$ python -q
>>> import numpy as np
>>> from numpy import linalg as LA
>>> np.set_printoptions(suppress=True, linewidth=120)
>>> W0 = np.load("mat.npy")
>>> print(W0)
[[ 8  0  5  4  0  0  0]
 [ 0  0 77  4  0  0 66]
 [35 16  0  4  8  2  0]
 [ 0  0 59  4  0  0 48]
 [ 0  0 77  4  0  0 66]
 [71 44  0  4 24 14  0]
 [ 0  0 14  4  0  0  3]
 [71 44  0  4 24 14  0]
 [ 0  0 59  4  0  0 48]
 [44 23  0  4 12  5  0]
 [ 0  0 23  4  0  0 12]
 [ 0  0 23  4  0  0 12]]
>>> # rank 5
>>> A2 = np.array([[1, -1], [-3, 1], [3, 3], [0, -3], [1, 2], [-2, 2], [1, 1]])
>>> print(W0 @ A2)
[[ 23  -5]
 [297 285]
 [ -9 -11]
 [225 213]
 [297 285]
 [-65  37]
 [ 45  33]
 [-65  37]
 [225 213]
 [-23   1]
 [ 81  69]
 [ 81  69]]
>>> print(np.einsum("ij,ij->i", W0, W0))
[  105 10301  1565  5801 10301  7765   221  7765  5801  2650   689   689]
>>> print(LA.matrix_rank(np.vstack([W0, A2.T])))
7
>>> print(np.vstack([W0, A2.T]).shape)
(14, 7)
>>> print(np.einsum("ik,kj->ij", W0, A2))
[[ 23  -5]
 [297 285]
 [ -9 -11]
 [225 213]
 [297 285]
 [-65  37]
 [ 45  33]
 [-65  37]
 [225 213]
 [-23   1]
 [ 81  69]
 [ 81  69]]
>>> print(A2.T @ W0.T)
[[ 23 297  -9 225 297 -65  45 -65 225 -23  81  81]
 [ -5 285 -11 213 285  37  33  37 213   1  69  69]]
>>> print(np.einsum("ik,kj->ji", W0, A2))
[[ 23 297  -9 225 297 -65  45 -65 225 -23  81  81]
 [ -5 285 -11 213 285  37  33  37 213   1  69  69]]
>>> print(np.einsum("ij->j", W0))
[229 127 337  48  68  35 255]
>>> left, s, Vt = LA.svd(W0)
>>> vecs = Vt[:(s > 1e-8).sum()]
>>> rng = np.random.default_rng(89)
>>> vec = W0[7] + -1 * W0[0] + rng.integers(2) * np.eye(7)[3]
>>> print(vec)
[63. 44. -5.  1. 24. 14.  0.]
>>> print(np.round(np.diag(vecs.T @ vecs), 1))
[0.9 0.8 0.9 0.3 0.2 1.  0.9]
>>> print(round(float(LA.norm(vec - vecs.T @ vecs @ vec)), 1))
0.8
>>> r = LA.matrix_rank(W0)
>>> print(r)
5
>>> N = LA.svd(W0)[2][r:].T
>>> print(np.round(W0 @ N, 1) + 0)
[[0. 0.]
 [0. 0.]
 [0. 0.]
 [0. 0.]
 [0. 0.]
 [0. 0.]
 [0. 0.]
 [0. 0.]
 [0. 0.]
 [0. 0.]
 [0. 0.]
 [0. 0.]]
>>> print(N.shape)
(7, 2)
>>> print([int(LA.matrix_rank(W0[:, :j + 1])) for j in range(7)])
[1, 2, 3, 4, 5, 5, 5]
>>> print(np.allclose(W0 @ N, 0))
True
>>> print([int(LA.matrix_rank(np.delete(W0, i, axis=0))) for i in range(12)])
[4, 5, 5, 5, 5, 5, 5, 5, 5, 5, 5, 5]
>>> print(np.abs(np.diag(LA.qr(W0)[1])) > 1e-9)
[ True  True  True  True  True False False]
>>> print(np.unique(W0.round(6), axis=0).shape)
(8, 7)
>>> mat = np.load("data.npy")
>>> print(mat)
[[-2 -1 -1 -1 -2]
 [ 2 -3 -2 -2 -1]
 [-3  1  1  3 -2]
 [-3 -3  0  1  0]
 [ 1  0  0 -2 -3]
 [ 3 -3  2  2 -3]
 [ 1  1 -1  3  2]
 [-3  1  1  3 -2]
 [-2 -2  3  2  3]]
>>> vec = np.array([1, 1, 3, 2, 3])
>>> rhs = mat @ vec
>>> print(rhs)
[-14 -14   1  -4 -12   1  11   1  18]
>>> print(np.round(LA.solve(mat.T @ mat, mat.T @ rhs), 1))
[1. 1. 3. 2. 3.]
>>> print(np.round(LA.lstsq(mat, rhs)[0], 1))
[1. 1. 3. 2. 3.]
>>> print(np.round(LA.pinv(mat) @ mat, 1) + 0)
[[1. 0. 0. 0. 0.]
 [0. 1. 0. 0. 0.]
 [0. 0. 1. 0. 0.]
 [0. 0. 0. 1. 0.]
 [0. 0. 0. 0. 1.]]
>>> rhs = rhs + 0.1 * rng.normal(size=9)
>>> print(rhs.round(1))
[-14.  -13.9   1.   -3.9 -12.    1.1  11.    1.1  17.9]
>>> c, *_ = LA.lstsq(mat, rhs)
>>> print(np.round(mat.T @ (rhs - mat @ c), 1) + 0)
[0. 0. 0. 0. 0.]
>>> A = np.array([[0, 0, 0, 1, 0],
...     [1, 0, 0, 0, 0],
...     [0, 0, 0, 0, 1],
...     [0, 1, 0, 0, 0],
...     [0, 0, 1, 0, 0]])
>>> print(A)
[[0 0 0 1 0]
 [1 0 0 0 0]
 [0 0 0 0 1]
 [0 1 0 0 0]
 [0 0 1 0 0]]
>>> print(round(LA.det(A), 1))
-1.0
>>> print(np.round(np.sort(LA.eigvals(A).real), 1))
[-1.  -0.5 -0.5  1.   1. ]
>>> print((LA.matrix_power((A != 0) + (A.T != 0) + np.eye(5), 5) > 0).astype(int))
[[1 1 0 1 0]
 [1 1 0 1 0]
 [0 0 1 0 1]
 [1 1 0 1 0]
 [0 0 1 0 1]]
